$ ipython --no-banner

In [1]: import numpy as np

In [2]: import numpy.linalg as la

In [3]: np.set_printoptions(precision=1, suppress=True, linewidth=200)

In [4]: data = np.loadtxt("data.csv", delimiter=",")

In [5]: print(data)
[[-3. -3. -3.]
 [-3. -6. -6.]
 [-3. -6. -9.]]

In [6]: t3 = np.stack([data, 5 * data, data[::-1]])

In [7]: t3.sum(axis=0)
Out[7]: 
array([[-21., -24., -27.],
       [-21., -42., -42.],
       [-21., -39., -57.]])

In [8]: la.norm(t3, axis=(1, 2))
Out[8]: array([15.3, 76.5, 15.3])

In [9]: print(round(float(la.eigvals(data).sum().real), 1))
-18.0

In [10]: np.poly(data)
Out[10]: array([ 1., 18., 45., 27.])

In [11]: np.kron(np.eye(2, dtype=int), data)
Out[11]: 
array([[-3., -3., -3., -0., -0., -0.],
       [-3., -6., -6., -0., -0., -0.],
       [-3., -6., -9., -0., -0., -0.],
       [-0., -0., -0., -3., -3., -3.],
       [-0., -0., -0., -3., -6., -6.],
       [-0., -0., -0., -3., -6., -9.]])

In [12]: np.einsum("ii->", data)
Out[12]: np.float64(-18.0)

In [13]: round(float(la.det(data.T)), 1)
Out[13]: -27.0

In [14]: x = np.array([1, 0, 2])

In [15]: target = data @ x

In [16]: c, lr = np.zeros(3), 1 / la.norm(data, 2) ** 2

In [17]: for i in range(30):
    ...:     c -= lr * data.T @ (data @ c - target)
    ...:     if i % 10 == 0: print(i, round(la.norm(data @ c - target), 1))
    ...: 
0 1.4
10 1.3
20 1.2

In [18]: print(np.round(la.cond(data), 1))
16.4

In [19]: print(c)
[0.5 0.9 1.5]

In [20]: F = np.loadtxt("sample3.csv", delimiter=",")

In [21]: print(F)
[[0.5 0.  0.5 0. ]
 [0.  1.  0.  0. ]
 [0.2 0.2 0.5 0. ]
 [0.3 0.3 0.  0.3]]

In [22]: Q, r_ = la.qr(F)

In [23]: Q.shape, r_.shape
Out[23]: ((4, 4), (4, 4))

In [24]: np.round(Q @ r_, 1) + 0
Out[24]: 
array([[0.5, 0. , 0.5, 0. ],
       [0. , 1. , 0. , 0. ],
       [0.2, 0.2, 0.5, 0. ],
       [0.3, 0.3, 0. , 0.3]])

In [25]: np.round(Q.T @ Q, 1) + 0
Out[25]: 
array([[1., 0., 0., 0.],
       [0., 1., 0., 0.],
       [0., 0., 1., 0.],
       [0., 0., 0., 1.]])

In [26]: np.allclose(r_.T @ r_, F.T @ F)
Out[26]: True

In [27]: print(r_.round(1) + 0)
[[-0.7 -0.3 -0.6 -0.2]
 [ 0.  -1.   0.  -0.1]
 [ 0.   0.  -0.4  0.2]
 [ 0.   0.   0.   0.1]]

In [28]: rng = np.random.default_rng(921160)

In [29]: mat = rng.normal(size=(20, 3)) + 3 * np.array([0, 2, -2])

In [30]: mat.round(1) + 0
Out[30]: 
array([[-0.1,  5.6, -7.2],
       [-0.4,  5.4, -5. ],
       [ 0.6,  6.3, -5.8],
       [ 0.1,  5.3, -5.5],
       [ 0.4,  6.2, -6.1],
       [ 1.9,  5.5, -5. ],
       [-0.2,  5.9, -4.8],
       [ 0.7,  6.7, -5.9],
       [-0.2,  5.7, -4.9],
       [-0.8,  6.7, -6.3],
       [-1. ,  6.6, -5.6],
       [-2. ,  5.5, -6.9],
       [ 0.6,  8. , -5. ],
       [-0.7,  7.1, -5.2],
       [ 2.9,  7. , -5.3],
       [-1. ,  6.1, -4.7],
       [ 0.1,  7.2, -6.7],
       [-1. ,  6.5, -4.8],
       [ 0. ,  6.1, -6.1],
       [-1.4,  6.5, -7.2]])

In [31]: Ac = mat - mat.mean(axis=0)

In [32]: evecs = la.svd(Ac)[2][:1]

In [33]: other = Ac - Ac @ evecs.T @ evecs

In [34]: np.round(np.diag(evecs.T @ evecs), 1) + 0
Out[34]: array([0.9, 0. , 0.1])

In [35]: C = mat[[12, 11]].astype(float)

In [36]: for _ in range(4):
    ...:     z = la.norm(mat[:, None] - C, axis=-1).argmin(axis=1)
    ...:     C = np.array([mat[z == j].mean(axis=0) for j in range(2)])
    ...: 

In [37]: z
Out[37]: array([1, 0, 0, 0, 0, 0, 0, 0, 0, 1, 1, 1, 0, 0, 0, 0, 1, 0, 0, 1])

In [38]: C[1] - C[0]
Out[38]: array([-1.1,  0.1, -1.3])

In [39]: Ac = (mat - mat.mean(axis=0)) / mat.std(axis=0)

In [40]: Ac.std(axis=0)
Out[40]: array([1., 1., 1.])

In [41]: c = la.lstsq(np.delete(Ac, 1, axis=1), Ac[:, 1])[0]

In [42]: print(np.abs(c).argmax())
0

In [43]: c.round(1) + 0
Out[43]: array([0.2, 0. ])

In [44]: other = np.array([[-2, 2, 3], [-3, 1, 1], [2, -3, 0]])

In [45]: print(la.matrix_rank(np.vstack([mat, other.T])))
3

In [46]: other @ mat
ValueError: matmul: Input operand 1 has a mismatch in its core dimension 0, with gufunc signature (n?,k),(k,m?)->(n?,m?) (size 20 is different from 3)


In [47]: x = np.array([2, 2, -2])

In [48]: h1 = np.maximum(mat @ x, 0)

In [49]: np.round(mat * (h1 > 1e-9)[:, None], 1) + 0
Out[49]: 
array([[-0.1,  5.6, -7.2],
       [-0.4,  5.4, -5. ],
       [ 0.6,  6.3, -5.8],
       [ 0.1,  5.3, -5.5],
       [ 0.4,  6.2, -6.1],
       [ 1.9,  5.5, -5. ],
       [-0.2,  5.9, -4.8],
       [ 0.7,  6.7, -5.9],
       [-0.2,  5.7, -4.9],
       [-0.8,  6.7, -6.3],
       [-1. ,  6.6, -5.6],
       [-2. ,  5.5, -6.9],
       [ 0.6,  8. , -5. ],
       [-0.7,  7.1, -5.2],
       [ 2.9,  7. , -5.3],
       [-1. ,  6.1, -4.7],
       [ 0.1,  7.2, -6.7],
       [-1. ,  6.5, -4.8],
       [ 0. ,  6.1, -6.1],
       [-1.4,  6.5, -7.2]])

In [50]: print(mat.T @ h1)
[   11.3  3023.6 -2734.3]

In [51]: E = np.load("m.npy")

In [52]: E
Out[52]: 
array([[ 0,  0],
       [-2,  1]])

In [53]: other = np.array([[2, 3], [3, 1], [2, 1], [1, 0]])

In [54]: np.einsum("ij->j", F)
Out[54]: array([1.1, 1.6, 1. , 0.3])

In [55]: la.matrix_rank(F @ other)
Out[55]: np.int64(2)

In [56]: np.einsum("ij,ij->i", F, F)
Out[56]: array([0.5, 1. , 0.4, 0.3])

In [57]: other @ F
ValueError: matmul: Input operand 1 has a mismatch in its core dimension 0, with gufunc signature (n?,k),(k,m?)->(n?,m?) (size 4 is different from 2)


In [58]: print(other.T @ F.T)
[[2.  3.  2.2 2. ]
 [2.  1.  1.5 1.3]]

In [59]: la.norm(E, axis=2)
AxisError: axis 2 is out of bounds for array of dimension 2


In [60]: la.norm(E, axis=1)
Out[60]: array([0. , 2.2])

In [61]: la.norm(E, axis=1).argmax()
Out[61]: np.int64(1)

In [62]: la.norm(E, axis=0)
Out[62]: array([2., 1.])

In [63]: np.round(la.norm(E[0], 1), 1), np.round(la.norm(E[0], np.inf), 1)
Out[63]: (np.float64(0.0), np.float64(0.0))

In [64]: round(la.norm(E, 1), 1), round(float(la.norm(E, np.inf)), 1)
Out[64]: (np.float64(2.0), 3.0)

In [65]: round(la.norm(E, 2), 1)
Out[65]: np.float64(2.2)

In [66]: Q, evecs = la.qr(mat[:, :2])[0], la.qr(mat[:, 2:])[0]

In [67]: sv = la.svd(Q.T @ evecs, compute_uv=False)

In [68]: print((sv > 0.9).sum())
1

In [69]: M = np.loadtxt("mat.csv", delimiter=",")

In [70]: M
Out[70]: 
array([[0., 0., 7.],
       [0., 0., 4.],
       [0., 0., 4.],
       [0., 0., 7.],
       [0., 0., 7.],
       [0., 0., 4.],
       [0., 0., 4.],
       [0., 0., 7.],
       [1., 2., 1.],
       [0., 0., 4.],
       [0., 0., 4.],
       [0., 0., 4.]])

In [71]: f, v = M[6], M[10]

In [72]: print(f @ f)
16.0

In [73]: p = (f @ v) / (f @ f) * f

In [74]: p
Out[74]: array([0., 0., 4.])

In [75]: (v - p) @ f
Out[75]: np.float64(0.0)

In [76]: v - p
Out[76]: array([0., 0., 0.])

In [77]: W0 = np.load("w.npy")

In [78]: W0
Out[78]: 
array([[ 0,  0, -2],
       [ 0,  0,  1],
       [ 2, -1,  0]])

In [79]: # rank 2

In [80]: Ac = mat - mat.mean(axis=0)

In [81]: Uu, sv, vt = la.svd(Ac, full_matrices=False)

In [82]: np.searchsorted(np.cumsum(sv ** 2) / (sv ** 2).sum(), 0.9) + 1
Out[82]: np.int64(3)

In [83]: sv ** 2 / (sv ** 2).sum()
Out[83]: array([0.6, 0.2, 0.2])

In [84]: np.abs(Uu[:, 0]).argmax()
Out[84]: np.int64(14)

In [85]: (np.sign(Uu[:, 0]) == np.sign(Uu[0, 0])).astype(int)
Out[85]: array([1, 1, 0, 0, 0, 0, 0, 0, 0, 1, 1, 1, 0, 1, 0, 1, 1, 1, 1, 1])

In [86]: np.abs(vt[-1])
Out[86]: array([0.2, 1. , 0.2])

In [87]: round(float((sv ** 2).sum() ** 2 / (sv ** 4).sum()), 1)
Out[87]: 2.4

In [88]: z = rng.permutation(3)

In [89]: z
Out[89]: array([0, 1, 2])

In [90]: other = data[z][:, z]

In [91]: print(np.trace(other))
-18.0

In [92]: np.sort(np.abs(la.eigvals(other)))
Out[92]: array([ 0.9,  1.9, 15.1])

In [93]: other
Out[93]: 
array([[-3., -3., -3.],
       [-3., -6., -6.],
       [-3., -6., -9.]])

In [94]: m1 = np.load("dump.npy")

In [95]: m1
Out[95]: 
array([[5, 1, 1, 2],
       [4, 0, 0, 1],
       [5, 1, 1, 2]])

In [96]: np.abs(np.diag(la.qr(m1)[1])) > 1e-9
Out[96]: array([ True,  True, False])

In [97]: round(float(np.trace(la.pinv(m1) @ m1)), 1)
Out[97]: 2.0

In [98]: np.unique(m1.round(6), axis=0).shape
Out[98]: (2, 4)

In [99]: print(la.lstsq(m1[:-1].T, m1[-1])[2])
2

In [100]: cov = m1.T @ m1

In [101]: np.round(la.svd(m1, compute_uv=False) ** 2, 1) + 0
Out[101]: array([77.9,  1.1,  0. ])

In [102]: cov
Out[102]: 
array([[66, 10, 10, 24],
       [10,  2,  2,  4],
       [10,  2,  2,  4],
       [24,  4,  4,  9]])

In [103]: np.trace(cov), (m1 ** 2).sum()
Out[103]: (np.int64(79), np.int64(79))

In [104]: X = np.load("run0.npy")

In [105]: X
Out[105]: 
array([[6., 1., 1., 1.],
       [1., 6., 1., 1.],
       [1., 1., 6., 1.],
       [1., 1., 1., 6.]])

In [106]: other = np.inv(X)
AttributeError: module 'numpy' has no attribute 'inv'


In [107]: other = la.invert(X)
AttributeError: module 'numpy.linalg' has no attribute 'invert'


In [108]: other = la.inv(X)

In [109]: np.allclose(other, X.T)
Out[109]: False

In [110]: round(float(la.cond(X)), 1)
Out[110]: 1.8

In [111]: la.det(X) * other
Out[111]: 
array([[200., -25., -25., -25.],
       [-25., 200., -25., -25.],
       [-25., -25., 200., -25.],
       [-25., -25., -25., 200.]])

In [112]: print(np.round(la.det(X) * la.det(other), 1))
1.0

In [113]: z = rng.permutation(4)

In [114]: z
Out[114]: array([0, 2, 3, 1])

In [115]: other = X[z][:, z]

In [116]: np.allclose(other, X)
Out[116]: True

In [117]: np.diag(other)
Out[117]: array([6., 6., 6., 6.])

In [118]: (X - X.T) / 2
Out[118]: 
array([[0., 0., 0., 0.],
       [0., 0., 0., 0.],
       [0., 0., 0., 0.],
       [0., 0., 0., 0.]])

In [119]: (X + X.T) / 2
Out[119]: 
array([[6., 1., 1., 1.],
       [1., 6., 1., 1.],
       [1., 1., 6., 1.],
       [1., 1., 1., 6.]])

In [120]: np.round(np.abs(la.eigvals(X)).max(), 1)
Out[120]: np.float64(9.0)

In [121]: la.determinant(X)
AttributeError: module 'numpy.linalg' has no attribute 'determinant'


In [122]: X @ X
Out[122]: 
array([[39., 14., 14., 14.],
       [14., 39., 14., 14.],
       [14., 14., 39., 14.],
       [14., 14., 14., 39.]])
